% ipython --no-banner

In [1]: import numpy as np

In [2]: import numpy.linalg as la

In [3]: np.set_printoptions(precision=4, suppress=True, linewidth=140)

In [4]: data = np.diag(3 * np.array([-2, 0, 3, 1, 1, -1, 0, 3, 2, 3, 0, 1])) + np.array([[3, 2, 2, 1, 0, 3, 0, 2, 0, 2, 2, 1],
   ...:     [1, 0, 1, 1, 1, 1, 2, 3, 2, 1, 2, 0],
   ...:     [1, 2, 3, 0, 1, 2, 0, 3, 1, 3, 2, 3],
   ...:     [1, 0, 3, 0, 0, 1, 3, 2, 3, 2, 2, 1],
   ...:     [3, 0, 2, 3, 2, 3, 0, 3, 3, 2, 2, 0],
   ...:     [3, 2, 0, 3, 0, 1, 0, 2, 2, 3, 2, 0],
   ...:     [1, 2, 3, 3, 1, 1, 0, 3, 1, 0, 1, 2],
   ...:     [2, 3, 1, 0, 3, 2, 0, 2, 0, 1, 1, 2],
   ...:     [2, 1, 2, 2, 1, 1, 0, 3, 0, 2, 1, 0],
   ...:     [3, 0, 2, 3, 0, 3, 1, 0, 2, 1, 1, 0],
   ...:     [1, 3, 3, 0, 2, 1, 0, 1, 3, 1, 0, 2],
   ...:     [2, 2, 0, 1, 0, 3, 3, 1, 2, 1, 2, 3]])

In [5]: print(data)
[[-3  2  2  1  0  3  0  2  0  2  2  1]
 [ 1  0  1  1  1  1  2  3  2  1  2  0]
 [ 1  2 12  0  1  2  0  3  1  3  2  3]
 [ 1  0  3  3  0  1  3  2  3  2  2  1]
 [ 3  0  2  3  5  3  0  3  3  2  2  0]
 [ 3  2  0  3  0 -2  0  2  2  3  2  0]
 [ 1  2  3  3  1  1  0  3  1  0  1  2]
 [ 2  3  1  0  3  2  0 11  0  1  1  2]
 [ 2  1  2  2  1  1  0  3  6  2  1  0]
 [ 3  0  2  3  0  3  1  0  2 10  1  0]
 [ 1  3  3  0  2  1  0  1  3  1  0  2]
 [ 2  2  0  1  0  3  3  1  2  1  2  6]]

In [6]: Q, evecs = la.qr(data[:, :9])[0], la.qr(data[:, 9:])[0]

In [7]: s = la.svd(Q.T @ evecs, compute_uv=False)

In [8]: round(float(la.norm(Q @ Q.T - evecs @ evecs.T, 2)), 4)
Out[8]: 1.0

In [9]: (s > 0.9).sum()
Out[9]: np.int64(1)

In [10]: print(np.degrees(np.arccos(s.clip(0, 1))))
[ 2.7802 31.2432 38.0599]

In [11]: mat = -3 * np.eye(14) + np.ones((14, 14))

In [12]: print(mat)
[[-2.  1.  1.  1.  1.  1.  1.  1.  1.  1.  1.  1.  1.  1.]
 [ 1. -2.  1.  1.  1.  1.  1.  1.  1.  1.  1.  1.  1.  1.]
 [ 1.  1. -2.  1.  1.  1.  1.  1.  1.  1.  1.  1.  1.  1.]
 [ 1.  1.  1. -2.  1.  1.  1.  1.  1.  1.  1.  1.  1.  1.]
 [ 1.  1.  1.  1. -2.  1.  1.  1.  1.  1.  1.  1.  1.  1.]
 [ 1.  1.  1.  1.  1. -2.  1.  1.  1.  1.  1.  1.  1.  1.]
 [ 1.  1.  1.  1.  1.  1. -2.  1.  1.  1.  1.  1.  1.  1.]
 [ 1.  1.  1.  1.  1.  1.  1. -2.  1.  1.  1.  1.  1.  1.]
 [ 1.  1.  1.  1.  1.  1.  1.  1. -2.  1.  1.  1.  1.  1.]
 [ 1.  1.  1.  1.  1.  1.  1.  1.  1. -2.  1.  1.  1.  1.]
 [ 1.  1.  1.  1.  1.  1.  1.  1.  1.  1. -2.  1.  1.  1.]
 [ 1.  1.  1.  1.  1.  1.  1.  1.  1.  1.  1. -2.  1.  1.]
 [ 1.  1.  1.  1.  1.  1.  1.  1.  1.  1.  1.  1. -2.  1.]
 [ 1.  1.  1.  1.  1.  1.  1.  1.  1.  1.  1.  1.  1. -2.]]

In [13]: x = np.array([-1, 0, 2, -3, 3, 1, -2, 3, 0, 0, 0, -3, 3, 3])

In [14]: y = mat @ x

In [15]: c, lr = np.zeros(14), 1 / la.norm(mat, 2) ** 2

In [16]: for i in range(4):
    ...:     c -= lr * mat.T @ (mat @ c - y)
    ...:     if i % 1 == 0: print(i, round(la.norm(mat @ c - y), 4))
    ...: 
0 21.764
1 20.1452
2 18.6468
3 17.2599

In [17]: c
Out[17]: array([ 0.0487,  0.3146,  0.8465, -0.4832,  1.1124,  0.5805, -0.2173,  1.1124,  0.3146,  0.3146,  0.3146, -0.4832,  1.1124,  1.1124])

In [18]: np.round(la.cond(mat), 4)
Out[18]: np.float64(3.6667)

In [19]: ev, evecs = la.eigh(mat)

In [20]: np.abs(evecs[:, -1]).round(6).argmax()
Out[20]: np.int64(0)

In [21]: print(ev)
[-3. -3. -3. -3. -3. -3. -3. -3. -3. -3. -3. -3. -3. 11.]

In [22]: print(round(float(ev.sum()), 4), np.trace(mat))
-28.0 -28.0

In [23]: f = np.array([1, 2, 0])

In [24]: print(np.correlate(mat[10], mat[9], "full"))
[ 1.  2.  3.  4.  2.  3.  4.  5.  6.  7.  5.  6.  7.  8. 16.  6.  5.  4.  6.  5.  4.  3.  2.  1.  3.  2.  1.]

In [25]: np.cross(mat[10, :3], mat[9, :3])
Out[25]: array([0., 0., 0.])

In [26]: feats = np.load("out3.npy")

In [27]: feats
Out[27]: 
array([[2, 1, 0, 2, 0, 1, 2],
       [1, 2, 1, 0, 2, 0, 1],
       [0, 1, 2, 1, 0, 2, 0],
       [2, 0, 1, 2, 1, 0, 2],
       [0, 2, 0, 1, 2, 1, 0],
       [1, 0, 2, 0, 1, 2, 1],
       [2, 1, 0, 2, 0, 1, 2]])

In [28]: la.lstsq(feats[:-1].T, feats[-1])[2]
Out[28]: np.int32(6)

In [29]: np.allclose(feats[:-1].T @ la.lstsq(feats[:-1].T, feats[-1])[0], feats[-1])
Out[29]: True

In [30]: print(round(float(np.trace(la.pinv(feats) @ feats)), 4))
6.0

In [31]: np.unique(feats.round(6), axis=0).shape
Out[31]: (6, 7)

In [32]: f, g = feats[2], feats[3]

In [33]: f @ g
Out[33]: np.int64(4)

In [34]: p = (f @ g) / (f @ f) * f

In [35]: la.matrix_rank(np.outer(f, g))
Out[35]: np.int64(1)
